$ python3 -q
>>> import numpy as np
>>> np.set_printoptions(precision=3, suppress=True, linewidth=140, floatmode="fixed")
>>> rng = np.random.default_rng(13)
>>> m1 = rng.normal(size=(13, 8))
>>> m1 = 10 * m1 / np.linalg.norm(m1, axis=1, keepdims=True)
>>> m1
array([[ 4.195, -7.069,  2.200,  0.160,  3.027,  0.886,  4.196,  0.073],
       [-3.452,  3.882,  2.890, -2.386, -1.654,  4.811,  4.710, -3.303],
       [-0.970, -4.766,  4.429, -0.592,  3.527,  1.101,  5.127,  4.054],
       [ 1.107,  5.148, -3.303,  4.376, -5.147,  1.193,  3.702,  0.777],
       [-1.663, -3.648, -1.553,  4.761,  4.035, -1.187, -5.643,  3.053],
       [-7.009, -2.566, -3.552,  3.593,  1.141,  2.233,  1.317, -3.277],
       [ 2.402,  6.336, -0.165,  2.842, -0.565,  4.614,  2.990,  3.929],
       [ 1.628,  7.664, -1.688, -1.562, -2.766,  2.855, -2.908, -3.012],
       [ 2.010,  3.211,  1.587, -7.415, -2.635, -2.967, -3.337, -1.127],
       [ 8.196, -1.386, -3.316,  3.151,  0.312,  0.544, -3.096, -0.007],
       [ 1.399, -6.152, -5.183,  3.491,  2.713, -1.631, -3.284, -0.597],
       [-4.287, -1.222,  5.931,  0.474,  4.189, -0.800,  1.327,  4.978],
       [-4.975, -1.294, -0.584,  1.050,  5.786,  2.553, -5.578, -1.009]])
>>> t3 = np.stack([m1, -1 * m1, m1[::-1]])
>>> t3.shape
(3, 13, 8)
>>> np.linalg.matrix_rank(t3)
array([8, 8, 8])
>>> (t3 @ m1.T).shape
(3, 13, 13)
>>> np.linalg.norm(t3, axis=(1, 2))
array([36.056, 36.056, 36.056])
>>> x = np.array([2, 8, 9, 6, 2, 5, 0, 6])
>>> h = np.maximum(m1 @ x, 0)
>>> h
array([  0.000,  36.768,  33.133,  40.259,   2.526,   0.000, 116.570,  30.680,   0.000,   0.000,   0.000,  72.121,   0.000])
>>> np.maximum(m1 @ (3 * x), 0)
array([  0.000, 110.303,  99.400, 120.776,   7.579,   0.000, 349.711,  92.040,   0.000,   0.000,   0.000, 216.363,   0.000])
>>> np.flatnonzero(h > 1e-9)
array([ 1,  2,  3,  4,  6,  7, 11])
>>> np.maximum(m1 @ x, 0) - np.maximum(-m1 @ x, 0)
array([-16.483,  36.768,  33.133,  40.259,   2.526, -51.179, 116.570,  30.680, -27.356,  -2.333, -78.424,  72.121,  -0.979])
>>> arr = np.load("data.npy")
>>> arr
array([[  0,   0,   4,   0,  -8,  -4,   0],
       [  0,   0,  -1,   0,   2,   1,   0],
       [  0,   0,   3,   0,  -6,  -3,   0],
       [  0,   0,   4,   0,  -8,  -4,   0],
       [  0,   0,  -2,   0,   4,   2,   0],
       [  0,   0,   5,   0, -10,  -5,   0],
       [  0,   0,  -5,   0,  10,   5,   0],
       [  0,   0,  -5,   0,  10,   5,   0],
       [  0,   0,  -3,   0,   6,   3,   0],
       [  0,   0,  -1,   0,   2,   1,   0],
       [  0,   0,   0,   0,   0,   0,   0]])
>>> np.argsort(-np.linalg.norm(arr, axis=0).round(6), kind="stable")[:3]
array([4, 2, 5])
>>> np.linalg.matrix_rank(arr, rtol=0.1)
np.int64(1)
>>> round(np.linalg.norm(arr, 2) / np.linalg.norm(arr), 3)
np.float64(1.0)
>>> [round(float(x), 3) for x in np.linalg.svd(arr, compute_uv=False)[:3]]
[28.036, 0.0, 0.0]
>>> x = np.array([-3, 5, 5, 9, -6, -3, -6])
>>> h = np.maximum(arr @ x, 0)
>>> np.maximum(arr @ (3 * x), 0)
array([240,   0, 180, 240,   0, 300,   0,   0,   0,   0,   0])
>>> np.tanh(arr @ x)
array([ 1.000, -1.000,  1.000,  1.000, -1.000,  1.000, -1.000, -1.000, -1.000, -1.000,  0.000])
>>> np.linalg.norm(arr, axis=0)
array([ 0.000,  0.000, 11.446,  0.000, 22.891, 11.446,  0.000])
>>> round(float(np.linalg.norm(arr) ** 2 / np.linalg.norm(arr, 2) ** 2), 3)
1.0
>>> round(float(np.linalg.norm(arr, "nuc")), 3)
28.036
>>> E = np.load("test5.npy")
>>> E
array([[4.000, 1.000, 0.000, 0.000, 0.000, 0.000, 0.000, 0.000, 0.000, 0.000, 0.000],
       [0.000, 4.000, 1.000, 0.000, 0.000, 0.000, 0.000, 0.000, 0.000, 0.000, 0.000],
       [0.000, 0.000, 4.000, 1.000, 0.000, 0.000, 0.000, 0.000, 0.000, 0.000, 0.000],
       [0.000, 0.000, 0.000, 4.000, 1.000, 0.000, 0.000, 0.000, 0.000, 0.000, 0.000],
       [0.000, 0.000, 0.000, 0.000, 4.000, 1.000, 0.000, 0.000, 0.000, 0.000, 0.000],
       [0.000, 0.000, 0.000, 0.000, 0.000, 4.000, 1.000, 0.000, 0.000, 0.000, 0.000],
       [0.000, 0.000, 0.000, 0.000, 0.000, 0.000, 4.000, 1.000, 0.000, 0.000, 0.000],
       [0.000, 0.000, 0.000, 0.000, 0.000, 0.000, 0.000, 4.000, 1.000, 0.000, 0.000],
       [0.000, 0.000, 0.000, 0.000, 0.000, 0.000, 0.000, 0.000, 4.000, 1.000, 0.000],
       [0.000, 0.000, 0.000, 0.000, 0.000, 0.000, 0.000, 0.000, 0.000, 4.000, 1.000],
       [0.000, 0.000, 0.000, 0.000, 0.000, 0.000, 0.000, 0.000, 0.000, 0.000, 4.000]])
>>> z = rng.permutation(11)
>>> B = E[:, z] * rng.choice([-1, 1], 11)
>>> B
array([[-0.000,  0.000, -0.000,  4.000,  0.000,  0.000, -0.000,  0.000,  0.000, -0.000, -1.000],
       [-0.000,  0.000, -0.000,  0.000,  0.000,  1.000, -0.000,  0.000,  0.000, -0.000, -4.000],
       [-1.000,  0.000, -0.000,  0.000,  0.000,  4.000, -0.000,  0.000,  0.000, -0.000, -0.000],
       [-4.000,  1.000, -0.000,  0.000,  0.000,  0.000, -0.000,  0.000,  0.000, -0.000, -0.000],
       [-0.000,  4.000, -0.000,  0.000,  0.000,  0.000, -0.000,  1.000,  0.000, -0.000, -0.000],
       [-0.000,  0.000, -0.000,  0.000,  0.000,  0.000, -0.000,  4.000,  1.000, -0.000, -0.000],
       [-0.000,  0.000, -0.000,  0.000,  0.000,  0.000, -0.000,  0.000,  4.000, -1.000, -0.000],
       [-0.000,  0.000, -0.000,  0.000,  0.000,  0.000, -1.000,  0.000,  0.000, -4.000, -0.000],
       [-0.000,  0.000, -0.000,  0.000,  1.000,  0.000, -4.000,  0.000,  0.000, -0.000, -0.000],
       [-0.000,  0.000, -1.000,  0.000,  4.000,  0.000, -0.000,  0.000,  0.000, -0.000, -0.000],
       [-0.000,  0.000, -4.000,  0.000,  0.000,  0.000, -0.000,  0.000,  0.000, -0.000, -0.000]])
>>> Uu, _, VT = np.linalg.svd(E.T @ B)
>>> np.round(np.linalg.lstsq(E, B)[0], 3) + 0
array([[ 0.000,  0.000,  0.000,  1.000,  0.000,  0.000,  0.000,  0.000,  0.000,  0.000,  0.000],
       [ 0.000,  0.000,  0.000,  0.000,  0.000,  0.000,  0.000,  0.000,  0.000,  0.000, -1.000],
       [ 0.000,  0.000,  0.000,  0.000,  0.000,  1.000,  0.000,  0.000,  0.000,  0.000,  0.000],
       [-1.000,  0.000,  0.000,  0.000,  0.000,  0.000,  0.000,  0.000,  0.000,  0.000,  0.000],
       [ 0.000,  1.000,  0.000,  0.000,  0.000,  0.000,  0.000,  0.000,  0.000,  0.000,  0.000],
       [ 0.000,  0.000,  0.000,  0.000,  0.000,  0.000,  0.000,  1.000,  0.000,  0.000,  0.000],
       [ 0.000,  0.000,  0.000,  0.000,  0.000,  0.000,  0.000,  0.000,  1.000,  0.000,  0.000],
       [ 0.000,  0.000,  0.000,  0.000,  0.000,  0.000,  0.000,  0.000,  0.000, -1.000,  0.000],
       [ 0.000,  0.000,  0.000,  0.000,  0.000,  0.000, -1.000,  0.000,  0.000,  0.000,  0.000],
       [ 0.000,  0.000,  0.000,  0.000,  1.000,  0.000,  0.000,  0.000,  0.000,  0.000,  0.000],
       [ 0.000,  0.000, -1.000,  0.000,  0.000,  0.000,  0.000,  0.000,  0.000,  0.000,  0.000]])
>>> z
array([ 3,  4, 10,  0,  9,  2,  8,  5,  6,  7,  1])
>>> u, v = E[5], E[1]
>>> u @ u
np.float64(17.0)
>>> pr = (u @ v) / (u @ u) * u
>>> pr
array([0.000, 0.000, 0.000, 0.000, 0.000, 0.000, 0.000, 0.000, 0.000, 0.000, 0.000])
>>> x = np.array([1, 2, 0, 1, 1, 2, 2, 2, 1, 1, 0])
>>> y = E @ x
>>> coef, lr = np.zeros(11), 1 / np.linalg.norm(E, 2) ** 2
>>> for i in range(15):
...     coef -= lr * E.T @ (E @ coef - y)
...     if i % 5 == 0: print(i, round(np.linalg.norm(E @ coef - y), 3))
... 
0 2.69
5 0.184
10 0.017
>>> coef.round(3) + 0
array([1.000, 2.000, 0.000, 1.000, 1.000, 2.000, 2.000, 2.000, 1.000, 1.000, 0.000])
>>> np.round(np.linalg.cond(E), 3)
np.float64(1.634)
>>> B = np.linalg.inv(E)
>>> (np.abs(B) > 1e-9).astype(int)
array([[1, 1, 1, 1, 1, 1, 1, 1, 1, 1, 1],
       [0, 1, 1, 1, 1, 1, 1, 1, 1, 1, 1],
       [0, 0, 1, 1, 1, 1, 1, 1, 1, 1, 1],
       [0, 0, 0, 1, 1, 1, 1, 1, 1, 1, 1],
       [0, 0, 0, 0, 1, 1, 1, 1, 1, 1, 1],
       [0, 0, 0, 0, 0, 1, 1, 1, 1, 1, 1],
       [0, 0, 0, 0, 0, 0, 1, 1, 1, 1, 1],
       [0, 0, 0, 0, 0, 0, 0, 1, 1, 1, 1],
       [0, 0, 0, 0, 0, 0, 0, 0, 1, 1, 1],
       [0, 0, 0, 0, 0, 0, 0, 0, 0, 1, 1],
       [0, 0, 0, 0, 0, 0, 0, 0, 0, 0, 1]])
>>> round(np.linalg.cond(E), 3)
np.float64(1.634)
>>> np.allclose(B, E.T)
False
>>> np.round(np.linalg.slogdet(E)[0], 3)
np.float64(1.0)
>>> q, R = np.linalg.qr(E)
>>> q.shape, R.shape
((11, 11), (11, 11))
>>> q.T @ q
array([[1.000, 0.000, 0.000, 0.000, 0.000, 0.000, 0.000, 0.000, 0.000, 0.000, 0.000],
       [0.000, 1.000, 0.000, 0.000, 0.000, 0.000, 0.000, 0.000, 0.000, 0.000, 0.000],
       [0.000, 0.000, 1.000, 0.000, 0.000, 0.000, 0.000, 0.000, 0.000, 0.000, 0.000],
       [0.000, 0.000, 0.000, 1.000, 0.000, 0.000, 0.000, 0.000, 0.000, 0.000, 0.000],
       [0.000, 0.000, 0.000, 0.000, 1.000, 0.000, 0.000, 0.000, 0.000, 0.000, 0.000],
       [0.000, 0.000, 0.000, 0.000, 0.000, 1.000, 0.000, 0.000, 0.000, 0.000, 0.000],
       [0.000, 0.000, 0.000, 0.000, 0.000, 0.000, 1.000, 0.000, 0.000, 0.000, 0.000],
       [0.000, 0.000, 0.000, 0.000, 0.000, 0.000, 0.000, 1.000, 0.000, 0.000, 0.000],
       [0.000, 0.000, 0.000, 0.000, 0.000, 0.000, 0.000, 0.000, 1.000, 0.000, 0.000],
       [0.000, 0.000, 0.000, 0.000, 0.000, 0.000, 0.000, 0.000, 0.000, 1.000, 0.000],
       [0.000, 0.000, 0.000, 0.000, 0.000, 0.000, 0.000, 0.000, 0.000, 0.000, 1.000]])
>>> np.abs(np.diag(R))
array([4.000, 4.000, 4.000, 4.000, 4.000, 4.000, 4.000, 4.000, 4.000, 4.000, 4.000])
